% ipython --no-banner

In [1]: import numpy as np

In [2]: np.set_printoptions(precision=1, suppress=True, linewidth=200, sign=" ")

In [3]: tidy = lambda a: np.round(a, 1) + 0

In [4]: X = np.load("case8.npy")

In [5]: print(X)
[[ 0.1  0.  -0.1  0.2 -0.2]
 [-8.9  3.  14.9  0.1 12. ]
 [ 6.  -1.9 -9.9 -0.1 -7.9]]

In [6]: rng = np.random.default_rng(510534)

In [7]: B = X + rng.integers(-2, 3, (3, 1)) @ rng.integers(-2, 3, (1, 5))

In [8]: print(B)
[[  0.1   0.   -0.1   0.2  -0.2]
 [ -8.9   3.   10.9   4.1  14. ]
 [  6.   -1.9 -13.9   3.9  -5.9]]

In [9]: print(np.abs(B - X).sum(axis=1))
[  0.  10.  10.]

In [10]: print(tidy(np.linalg.svd(B - X, compute_uv=False)))
[ 8.5  0.   0. ]

In [11]: print(tidy(B - X))
[[ 0.  0.  0.  0.  0.]
 [ 0.  0. -4.  4.  2.]
 [ 0.  0. -4.  4.  2.]]

In [12]: print([round(float(x), 1) for x in np.linalg.svd(B, compute_uv=False)[:3]])
[25.2, 8.1, 0.2]

In [13]: print(np.linalg.matrix_rank(B, rtol=0.1))
2

In [14]: print(np.linalg.cond(B) > 100)
True

In [15]: print(np.argsort(-np.linalg.norm(B, axis=0).round(6), kind="stable")[:3])
[ 2  4  0]

In [16]: th = np.radians(36)

In [17]: r_ = np.eye(5)

In [18]: r_[4, 4] = r_[1, 1] = np.cos(th)

In [19]: r_[4, 1], r_[1, 4] = -np.sin(th), np.sin(th)

In [20]: print(tidy(r_))
[[ 1.   0.   0.   0.   0. ]
 [ 0.   0.8  0.   0.   0.6]
 [ 0.   0.   1.   0.   0. ]
 [ 0.   0.   0.   1.   0. ]
 [ 0.  -0.6  0.   0.   0.8]]

In [21]: B = X @ r_.T

In [22]: print(tidy(np.linalg.svd(X, compute_uv=False)), tidy(np.linalg.svd(B, compute_uv=False)))
[ 25.6   0.2   0.1] [ 25.6   0.2   0.1]

In [23]: f, v = X[1], X[2]

In [24]: print(tidy(f @ f))
454.2

In [25]: print(tidy(f @ v))
-301.4

In [26]: pr = (f @ v) / (f @ f) * f

In [27]: print(np.linalg.matrix_rank(np.outer(f, v)))
1

In [28]: print(tidy((v - pr) @ f))
0.0

In [29]: print(tidy(X[0] @ X[1]))
-4.8

In [30]: print(tidy(np.linalg.norm(X, 2)))
25.6

In [31]: print(tidy(np.linalg.norm(X, axis=1)))
[  0.3  21.3  14.1]

In [32]: W0 = np.load("sample14.npy")

In [33]: print(W0)
[[-4.9  0.7  0.8]
 [ 4.8 -1.3  0.1]
 [ 0.5  4.5 -2.2]
 [ 5.  -0.5  0.4]
 [ 3.9  2.1 -2.3]
 [-3.3  0.5  3.8]
 [ 2.8  4.   1.1]
 [ 3.2  1.8 -3.4]
 [-2.8 -3.3  2.5]
 [ 4.   1.8 -2.4]
 [-3.9 -2.  -2.4]
 [-1.8  3.5  3. ]
 [-3.6  3.2 -1.4]
 [-3.1  3.6  1.6]
 [-3.  -2.  -3.5]
 [ 3.9  0.1  3.2]
 [ 4.5  1.8 -1.3]
 [-1.4 -2.3  4.2]
 [ 1.1  0.3  4.9]
 [-2.8  3.3 -2.5]
 [-2.6  3.5 -2.5]
 [-4.8  1.3 -0.6]
 [-0.4  2.3  4.4]
 [ 0.5 -4.6 -1.9]
 [-1.1 -3.7  3.2]
 [ 1.6 -0.3  4.7]
 [-0.9 -4.9  0.8]]

In [34]: C2 = np.cov(W0, rowvar=False)

In [35]: print(tidy(np.corrcoef(W0[:, 0], W0[:, 2])[0, 1]))
0.0

In [36]: print(tidy(np.corrcoef(W0.T)))
[[ 1.   0.   0. ]
 [ 0.   1.  -0.2]
 [ 0.  -0.2  1. ]]

In [37]: print(C2.shape)
(3, 3)

In [38]: print(tidy(np.linalg.eigvalsh(C2)[::-1]))
[ 10.6   8.8   6.2]

In [39]: print(np.argwhere(np.triu(np.abs(np.corrcoef(W0.T)) > 0.8, 1)))
[]

In [40]: print(np.argsort(-W0.std(axis=0).round(6), kind="stable"))
[ 0  2  1]

In [41]: T = np.stack([W0, 2 * W0, W0[::-1]])

In [42]: print(tidy(np.einsum("bij,cij->bc", T, T)))
[[  677.5  1355.1     3.8]
 [ 1355.1  2710.1     7.6]
 [    3.8     7.6   677.5]]

In [43]: print((T @ W0.T).shape)
(3, 27, 27)

In [44]: print(T.shape)
(3, 27, 3)

In [45]: f, v = W0[3], W0[26]

In [46]: print(tidy(f @ f))
25.4

In [47]: print(tidy(f @ v))
-1.7

In [48]: pr = (f @ v) / (f @ f) * f

In [49]: print(tidy(v - pr))
[-0.6 -4.9  0.8]

In [50]: print(tidy(np.linalg.norm(f + v) ** 2 + np.linalg.norm(f - v) ** 2))
101.7

In [51]: vec = np.array([1, 2, 1])

In [52]: y = W0 @ vec

In [53]: c, lr = np.zeros(3), 1 / np.linalg.norm(W0, 2) ** 2

In [54]: for i in range(200):
    ...:     c -= lr * W0.T @ (W0 @ c - y)
    ...:     if i % 50 == 0: print(i, round(np.linalg.norm(W0 @ c - y), 1))
    ...: 
0 10.6
50 0.0
100 0.0
150 0.0

In [55]: print(tidy(np.linalg.cond(W0)))
1.3

In [56]: B = W0 / np.sqrt((W0 ** 2).mean(axis=1, keepdims=True))

In [57]: print(tidy(W0 - W0.mean(axis=1, keepdims=True)))
[[-3.8  1.8  1.9]
 [ 3.6 -2.5 -1.1]
 [-0.4  3.6 -3.1]
 [ 3.4 -2.1 -1.2]
 [ 2.7  0.9 -3.5]
 [-3.6  0.2  3.5]
 [ 0.2  1.4 -1.5]
 [ 2.7  1.3 -3.9]
 [-1.6 -2.1  3.7]
 [ 2.9  0.7 -3.5]
 [-1.1  0.8  0.4]
 [-3.4  1.9  1.4]
 [-3.   3.8 -0.8]
 [-3.8  2.9  0.9]
 [-0.2  0.8 -0.7]
 [ 1.5 -2.3  0.8]
 [ 2.8  0.1 -3. ]
 [-1.6 -2.5  4. ]
 [-1.  -1.8  2.8]
 [-2.1  4.  -1.8]
 [-2.1  4.  -2. ]
 [-3.4  2.7  0.8]
 [-2.5  0.2  2.3]
 [ 2.5 -2.6  0.1]
 [-0.6 -3.2  3.7]
 [-0.4 -2.3  2.7]
 [ 0.8 -3.2  2.5]]

In [58]: print(np.linalg.matrix_rank(W0 - W0.mean(axis=1, keepdims=True)))
2

In [59]: arr = np.array([[0.3, 0.4, -1.6], [-1.3, -1.3, -1.6], [0.5, 0.9, -0.5]])

In [60]: print(arr)
[[ 0.3  0.4 -1.6]
 [-1.3 -1.3 -1.6]
 [ 0.5  0.9 -0.5]]

In [61]: idx = rng.permutation(3)

In [62]: B = arr[:, idx] * rng.choice([-1, 1], 3)

In [63]: print(B)
[[-1.6  0.3 -0.4]
 [-1.6 -1.3  1.3]
 [-0.5  0.5 -0.9]]

In [64]: U, _, VT = np.linalg.svd(arr.T @ B)

In [65]: print(tidy(U @ VT))
[[ 0.  1.  0.]
 [ 0.  0. -1.]
 [ 1.  0.  0.]]

In [66]: print(idx)
[ 2  0  1]

In [67]: print(tidy(np.sort(np.abs(np.linalg.eigvals(B)))))
[ 0.3  1.8  1.8]

In [68]: print(tidy(np.trace(B)))
-3.8

In [69]: B = np.linalg.inv(arr)

In [70]: print(tidy(arr @ B))
[[ 1.  0.  0.]
 [ 0.  1.  0.]
 [ 0.  0.  1.]]

In [71]: print(tidy(np.linalg.slogdet(arr)[0]))
1.0

In [72]: print(tidy(np.linalg.cond(arr)))
13.9

In [73]: print(tidy(np.linalg.inv(B)))
[[ 0.3  0.4 -1.6]
 [-1.3 -1.3 -1.6]
 [ 0.5  0.9 -0.5]]

In [74]: B = arr / np.sqrt((arr ** 2).mean(axis=1, keepdims=True))

In [75]: print(tidy(np.linalg.norm(B, axis=1)))
[ 1.7  1.7  1.7]

In [76]: print(tidy(arr - arr.mean(axis=1, keepdims=True)))
[[ 0.6  0.7 -1.3]
 [ 0.1  0.1 -0.2]
 [ 0.2  0.6 -0.8]]

In [77]: E = np.load("w.npy")

In [78]: print(E)
[[ 2  1]
 [-2  3]]

In [79]: B = E[0, 0] * E[1:] - np.outer(E[1:, 0], E[0])

In [80]: print(B)
[[ 0  8]]

In [81]: print(np.linalg.matrix_rank(B), np.linalg.matrix_rank(E))
1 2

In [82]: print(E[:, 0] / E[0, 0])
[ 1. -1.]

In [83]: U, sig, VT = np.linalg.svd(X)

In [84]: print(tidy(sig))
[ 25.6   0.2   0.1]

In [85]: B = U[:, :1] @ np.diag(sig[:1]) @ VT[:1]

In [86]: print(np.linalg.matrix_rank(X, rtol=0.05))
1

In [87]: B = E + rng.integers(-2, 3, (2, 1)) @ rng.integers(-2, 3, (1, 2))

In [88]: print(B)
[[ 1  3]
 [-4  7]]

In [89]: print(tidy(np.linalg.svd(B - E, compute_uv=False)))
[ 5.  0.]

In [90]: print(B - E)
[[-1  2]
 [-2  4]]

In [91]: print(np.linalg.matrix_rank(B - E, tol=1e-8))
1

In [92]: th = np.radians(180)

In [93]: r_ = np.eye(2)

In [94]: r_[1, 1] = r_[0, 0] = np.cos(th)

In [95]: r_[1, 0], r_[0, 1] = -np.sin(th), np.sin(th)

In [96]: print(tidy(r_))
[[-1.  0.]
 [ 0. -1.]]

In [97]: B = E @ r_.T

In [98]: print(tidy(np.linalg.svd(E, compute_uv=False)), tidy(np.linalg.svd(B, compute_uv=False)))
[ 3.6  2.2] [ 3.6  2.2]

In [99]: print(np.abs(B - E).max(axis=0))
[ 4.  6.]

In [100]: print(tidy(B))
[[-2. -1.]
 [ 2. -3.]]

In [101]: Q, r_ = np.linalg.qr(E)

In [102]: print(Q.shape, r_.shape)
(2, 2) (2, 2)

In [103]: print(np.allclose(r_.T @ r_, E.T @ E))
True

In [104]: print(tidy(abs(r_[0, 0])), tidy(np.linalg.norm(E[:, 0])))
2.8 2.8

In [105]: print(tidy(np.trace(Q @ Q.T)))
2.0

In [106]: print(tidy(Q @ r_))
[[ 2.  1.]
 [-2.  3.]]

In [107]: mat = np.eye(4, dtype=int)[rng.permutation(4)]

In [108]: print(mat)
[[ 1  0  0  0]
 [ 0  1  0  0]
 [ 0  0  0  1]
 [ 0  0  1  0]]

In [109]: idx = rng.permutation(3)

In [110]: print(idx)
[ 2  0  1]

In [111]: B = arr[idx][:, idx]

In [112]: print(tidy(np.linalg.det(B)), tidy(np.linalg.det(arr[idx])))
0.9 0.9

In [113]: print(tidy(np.sort(np.abs(np.linalg.eigvals(B)))))
[ 0.3  1.8  1.8]

In [114]: print(np.trace(B))
-1.5

In [115]: print((mat != 0).astype(int))
[[ 1  0  0  0]
 [ 0  1  0  0]
 [ 0  0  0  1]
 [ 0  0  1  0]]

In [116]: print(mat @ mat)
[[ 1  0  0  0]
 [ 0  1  0  0]
 [ 0  0  1  0]
 [ 0  0  0  1]]

In [117]: print(tidy(np.sort(np.linalg.eigvals(mat).real)))
[-1.  1.  1.  1.]

In [118]: print(tidy(np.linalg.det(mat)))
-1.0

In [119]: print(np.flatnonzero(np.linalg.matrix_power((mat != 0) + (mat.T != 0) + np.eye(4), 4)[0]))
[ 0]

In [120]: print(tidy(np.linalg.norm(mat) ** 2 / np.linalg.norm(mat, 2) ** 2))
4.0

In [121]: print(tidy(np.linalg.norm(mat[0], 1)), tidy(np.linalg.norm(mat[0], np.inf)))
1.0 1.0

In [122]: print(tidy(np.linalg.norm(mat, axis=0)))
[ 1.  1.  1.  1.]

In [123]: print(tidy(np.linalg.norm(mat[0] - mat[2])))
1.4

In [124]: evals, V = np.linalg.eigh(mat)

In [125]: vec = np.array([0, -4, -2, 1])

In [126]: print(tidy(vec @ mat @ vec / (vec @ vec)), evals[0], evals[-1])
0.6 -1.0 1.0

In [127]: print(tidy(V * np.maximum(evals, 0) @ V.T))
[[ 1.   0.   0.   0. ]
 [ 0.   1.   0.   0. ]
 [ 0.   0.   0.5  0.5]
 [ 0.   0.   0.5  0.5]]

In [128]: print(vec @ mat @ vec)
12

In [129]: print(tidy(np.linalg.norm(mat, axis=0)))
[ 1.  1.  1.  1.]

In [130]: A = np.load("dump.npy")

In [131]: print(A)
[[ 0.1 -6.   0.7]
 [-0.6 -9.5 -4.3]
 [ 5.6  6.1  8.5]
 [ 4.6  1.1  1.5]
 [ 2.8 -2.8 -1.1]
 [ 5.2  1.4  0.2]
 [ 2.5 -2.1  1.4]
 [ 6.6  5.2  3.7]
 [ 4.2  1.5  3.3]
 [ 5.5  0.7 -2. ]
 [ 7.1  7.6  6.8]
 [ 2.7  1.1  7. ]]

In [132]: idx = A[:, 2] > np.median(A[:, 2])

In [133]: f = A[idx].mean(axis=0) - A[~idx].mean(axis=0)

In [134]: print(((A - A.mean(axis=0)) @ f > 0).astype(int))
[ 0  0  1  1  0  0  0  1  1  0  1  1]

In [135]: print(idx.astype(int))
[ 0  0  1  1  0  0  0  1  1  0  1  1]

In [136]: data = np.loadtxt("x.csv", delimiter=",")

In [137]: print(data)
[[ 4.  2.  4.  2.]
 [-1.  2. -1.  2.]
 [ 4.  2.  4.  2.]
 [-1.  2. -1.  2.]]

In [138]: C2 = data.T @ data

In [139]: print(tidy(np.linalg.svd(data, compute_uv=False) ** 2))
[ 80.  20.   0.   0.]

In [140]: print(np.diag(C2))
[ 34.  16.  34.  16.]

In [141]: print(np.allclose(C2, C2.T))
True

In [142]: print(np.linalg.matrix_rank(C2))
2

In [143]: B = np.array([[1, 0], [3, 1]])

In [144]: basis = np.kron(B, data)

In [145]: print(basis)
[[ 4.  2.  4.  2.  0.  0.  0.  0.]
 [-1.  2. -1.  2. -0.  0. -0.  0.]
 [ 4.  2.  4.  2.  0.  0.  0.  0.]
 [-1.  2. -1.  2. -0.  0. -0.  0.]
 [12.  6. 12.  6.  4.  2.  4.  2.]
 [-3.  6. -3.  6. -1.  2. -1.  2.]
 [12.  6. 12.  6.  4.  2.  4.  2.]
 [-3.  6. -3.  6. -1.  2. -1.  2.]]

In [146]: print(basis.shape)
(8, 8)

In [147]: m1 = np.load("block7.npy")

In [148]: print(tidy(m1))
[[-0.7 -0.3  0.5 -0.1 -0.4]
 [ 0.  -0.3  0.  -0.8  0.5]
 [ 0.1  0.2 -0.4 -0.5 -0.7]
 [ 0.1  0.8  0.6 -0.2  0.1]
 [-0.7  0.4 -0.4  0.1  0.3]]

In [149]: vec = np.array([1, 0, 2, 1, 0])

In [150]: print(5 - np.linalg.matrix_rank(m1 - np.eye(5), tol=1e-8))
1

In [151]: print(tidy(np.linalg.norm(vec)), tidy(np.linalg.norm(m1 @ vec)))
2.4 2.4

In [152]: print(tidy(m1.T @ (m1 @ vec)))
[ 1.  0.  2.  1.  0.]

In [153]: print(tidy(np.sort(np.abs(np.degrees(np.angle(np.linalg.eigvals(m1)))))))
[   0.   101.   101.   160.3  160.3]
